% ipython --no-banner

In [1]: import numpy as np

In [2]: import numpy.linalg as la

In [3]: np.set_printoptions(precision=2, suppress=True, linewidth=100)

In [4]: theta = np.deg2rad(90)

In [5]: J = np.eye(11)

In [6]: J[np.ix_([5, 10], [5, 10])] = [[np.cos(theta), -np.sin(theta)], [np.sin(theta), np.cos(theta)]]

In [7]: J.round(2) + 0
Out[7]: 
array([[ 1.,  0.,  0.,  0.,  0.,  0.,  0.,  0.,  0.,  0.,  0.],
       [ 0.,  1.,  0.,  0.,  0.,  0.,  0.,  0.,  0.,  0.,  0.],
       [ 0.,  0.,  1.,  0.,  0.,  0.,  0.,  0.,  0.,  0.,  0.],
       [ 0.,  0.,  0.,  1.,  0.,  0.,  0.,  0.,  0.,  0.,  0.],
       [ 0.,  0.,  0.,  0.,  1.,  0.,  0.,  0.,  0.,  0.,  0.],
       [ 0.,  0.,  0.,  0.,  0.,  0.,  0.,  0.,  0.,  0., -1.],
       [ 0.,  0.,  0.,  0.,  0.,  0.,  1.,  0.,  0.,  0.,  0.],
       [ 0.,  0.,  0.,  0.,  0.,  0.,  0.,  1.,  0.,  0.,  0.],
       [ 0.,  0.,  0.,  0.,  0.,  0.,  0.,  0.,  1.,  0.,  0.],
       [ 0.,  0.,  0.,  0.,  0.,  0.,  0.,  0.,  0.,  1.,  0.],
       [ 0.,  0.,  0.,  0.,  0.,  1.,  0.,  0.,  0.,  0.,  0.]])

In [8]: mat = np.load("dump.npy")

In [9]: mat
Out[9]: 
array([[ 1., -3.,  0.,  0.,  0.,  0.,  0.],
       [-3.,  2., -3.,  0.,  0.,  0.,  0.],
       [ 0., -3., -2., -3.,  0.,  0.,  0.],
       [ 0.,  0., -3.,  0., -3.,  0.,  0.],
       [ 0.,  0.,  0., -3.,  1., -3.,  0.],
       [ 0.,  0.,  0.,  0., -3.,  1., -3.],
       [ 0.,  0.,  0.,  0.,  0., -3., -2.]])

In [10]: # equal to its transpose

In [11]: evals, evecs = la.eigh(mat)

In [12]: vec = np.array([-2, -2, 0, 0, 1, -3, 2])

In [13]: np.abs(mat).sum(axis=1).max(), round(np.abs(evals).max(), 2)
Out[13]: (np.float64(8.0), np.float64(5.94))

In [14]: vec @ mat @ vec
Out[14]: np.float64(44.0)

In [15]: la.eigvalsh(mat[1:, 1:])
Out[15]: array([-5.65, -4.28, -1.49,  1.73,  3.95,  5.74])

In [16]: blk = np.stack([mat, -3 * mat, mat[::-1]])

In [17]: la.norm(blk, axis=(1, 2))
Out[17]: array([11.09, 33.27, 11.09])

In [18]: la.matrix_rank(blk.reshape(3, -1))
Out[18]: np.int64(2)

In [19]: (blk @ mat.T).shape
Out[19]: (3, 7, 7)

In [20]: data = np.load("layer10.npy")

In [21]: data
Out[21]: 
array([[ 1., -2.,  2.,  0.,  3.,  2., -2.,  1.,  1.,  0.,  0.,  0.],
       [-2.,  0., -1.,  3., -3.,  1.,  3., -2., -2.,  0.,  0.,  0.],
       [ 2., -1.,  3.,  3.,  2.,  1.,  0., -3.,  3.,  0.,  0.,  0.],
       [ 0.,  3., -2.,  3.,  2.,  2.,  1., -3.,  3.,  0.,  0.,  0.],
       [-2.,  1.,  1., -2., -1., -3.,  0.,  2.,  0.,  0.,  0.,  0.],
       [ 2.,  3., -1.,  1., -3., -1.,  1.,  3., -2.,  0.,  0.,  0.],
       [ 1.,  0., -3., -1., -2., -1., -2., -3.,  2.,  0.,  0.,  0.],
       [-1., -2.,  0.,  3.,  1.,  0.,  0., -1.,  0.,  0.,  0.,  0.],
       [ 2., -3.,  2., -1.,  3.,  2.,  0.,  0.,  3.,  0.,  0.,  0.],
       [ 0.,  0.,  0.,  0.,  0.,  0.,  0.,  0.,  0.,  7., -5.,  3.],
       [ 0.,  0.,  0.,  0.,  0.,  0.,  0.,  0.,  0.,  6.,  9.,  7.],
       [ 0.,  0.,  0.,  0.,  0.,  0.,  0.,  0.,  0.,  2.,  5.,  7.]])

In [22]: vec = np.array([-5, -9, -4, 3, -3, 2, 0, -4, 2, 4, 3, 2])

In [23]: y = data @ vec

In [24]: y
Out[24]: array([ -2.,  38.,  10.,   6., -20., -39.,  24.,  33.,   7.,  19.,  65.,  37.])

In [25]: np.round(la.solve(data, data[:, 1]), 2) + 0
Out[25]: array([0., 1., 0., 0., 0., 0., 0., 0., 0., 0., 0., 0.])

In [26]: np.round(la.solve(data, y), 2) + 0
Out[26]: array([-5., -9., -4.,  3., -3.,  2.,  0., -4.,  2.,  4.,  3.,  2.])

In [27]: np.round(la.solve(data, y + data[:, 4]), 2) + 0
Out[27]: array([-5., -9., -4.,  3., -2.,  2.,  0., -4.,  2.,  4.,  3.,  2.])

In [28]: np.round(la.solve(data, -1 * y), 2) + 0
Out[28]: array([ 5.,  9.,  4., -3.,  3., -2.,  0.,  4., -2., -4., -3., -2.])

In [29]: np.round(la.solve(data.T, data[0]), 2) + 0
Out[29]: array([1., 0., 0., 0., 0., 0., 0., 0., 0., 0., 0., 0.])
